>>> import numpy as np
>>> import numpy.linalg as la
>>> np.set_printoptions(precision=2, suppress=True, linewidth=120)
>>> rng = np.random.default_rng(76048)
>>> A = np.eye(9, dtype=int)[rng.permutation(9)]
>>> print(A)
[[0 0 0 0 0 0 0 1 0]
 [1 0 0 0 0 0 0 0 0]
 [0 0 0 1 0 0 0 0 0]
 [0 0 0 0 0 0 0 0 1]
 [0 0 0 0 0 1 0 0 0]
 [0 0 1 0 0 0 0 0 0]
 [0 1 0 0 0 0 0 0 0]
 [0 0 0 0 1 0 0 0 0]
 [0 0 0 0 0 0 1 0 0]]
>>> print(A @ A.T)
[[1 0 0 0 0 0 0 0 0]
 [0 1 0 0 0 0 0 0 0]
 [0 0 1 0 0 0 0 0 0]
 [0 0 0 1 0 0 0 0 0]
 [0 0 0 0 1 0 0 0 0]
 [0 0 0 0 0 1 0 0 0]
 [0 0 0 0 0 0 1 0 0]
 [0 0 0 0 0 0 0 1 0]
 [0 0 0 0 0 0 0 0 1]]
>>> print(A.T @ A)
[[1 0 0 0 0 0 0 0 0]
 [0 1 0 0 0 0 0 0 0]
 [0 0 1 0 0 0 0 0 0]
 [0 0 0 1 0 0 0 0 0]
 [0 0 0 0 1 0 0 0 0]
 [0 0 0 0 0 1 0 0 0]
 [0 0 0 0 0 0 1 0 0]
 [0 0 0 0 0 0 0 1 0]
 [0 0 0 0 0 0 0 0 1]]
>>> X = np.abs(np.array([[4, 0, 3], [4, 4, 4], [3, 0, 5]])) + np.eye(3)
>>> X = X / X.sum(axis=1, keepdims=True)
>>> print(X)
[[0.62 0.   0.38]
 [0.31 0.38 0.31]
 [0.33 0.   0.67]]
>>> u, v = X[1], X[0]
>>> print(np.round(u @ u, 2))
0.34
>>> pr = (u @ v) / (u @ u) * u
>>> print(la.matrix_rank(np.outer(u, v)))
1
>>> print(pr)
[0.28 0.35 0.28]
>>> print(np.outer(u, v))
[[0.19 0.   0.12]
 [0.24 0.   0.14]
 [0.19 0.   0.12]]
>>> print(v - pr)
[ 0.34 -0.35  0.09]
>>> P = np.triu(np.array([[1, 2, 2], [2, 1, 0], [3, 0, -1]]), 1) + np.eye(3)
>>> B = P @ X @ la.inv(P)
>>> print(round(float(np.trace(B)), 2), np.round(np.trace(X), 2))
1.68 1.68
>>> print(P @ X - X @ P)
[[ 1.28 -0.48  0.7 ]
 [ 0.   -0.62 -0.62]
 [ 0.   -0.67 -0.67]]
>>> print(round(float(la.det(B)), 2))
0.11
>>> print(np.sort(np.abs(la.eigvals(X)))[::-1])
[1.   0.38 0.29]
>>> pr = np.eye(3)[1]
>>> for _ in range(3):
...     pr = pr @ X
...     print(pr.round(2))
... 
[0.31 0.38 0.31]
[0.41 0.15 0.44]
[0.45 0.06 0.49]
>>> u = np.array([3, 5])
>>> print(np.array([np.convolve(row, u, "same") for row in A]))
[[0 0 0 0 0 0 0 3 5]
 [3 5 0 0 0 0 0 0 0]
 [0 0 0 3 5 0 0 0 0]
 [0 0 0 0 0 0 0 0 3]
 [0 0 0 0 0 3 5 0 0]
 [0 0 3 5 0 0 0 0 0]
 [0 3 5 0 0 0 0 0 0]
 [0 0 0 0 3 5 0 0 0]
 [0 0 0 0 0 0 3 5 0]]
>>> print(np.correlate(A[3], A[6], "full"))
[0 0 0 0 0 0 0 0 0 0 0 0 0 0 0 1 0]
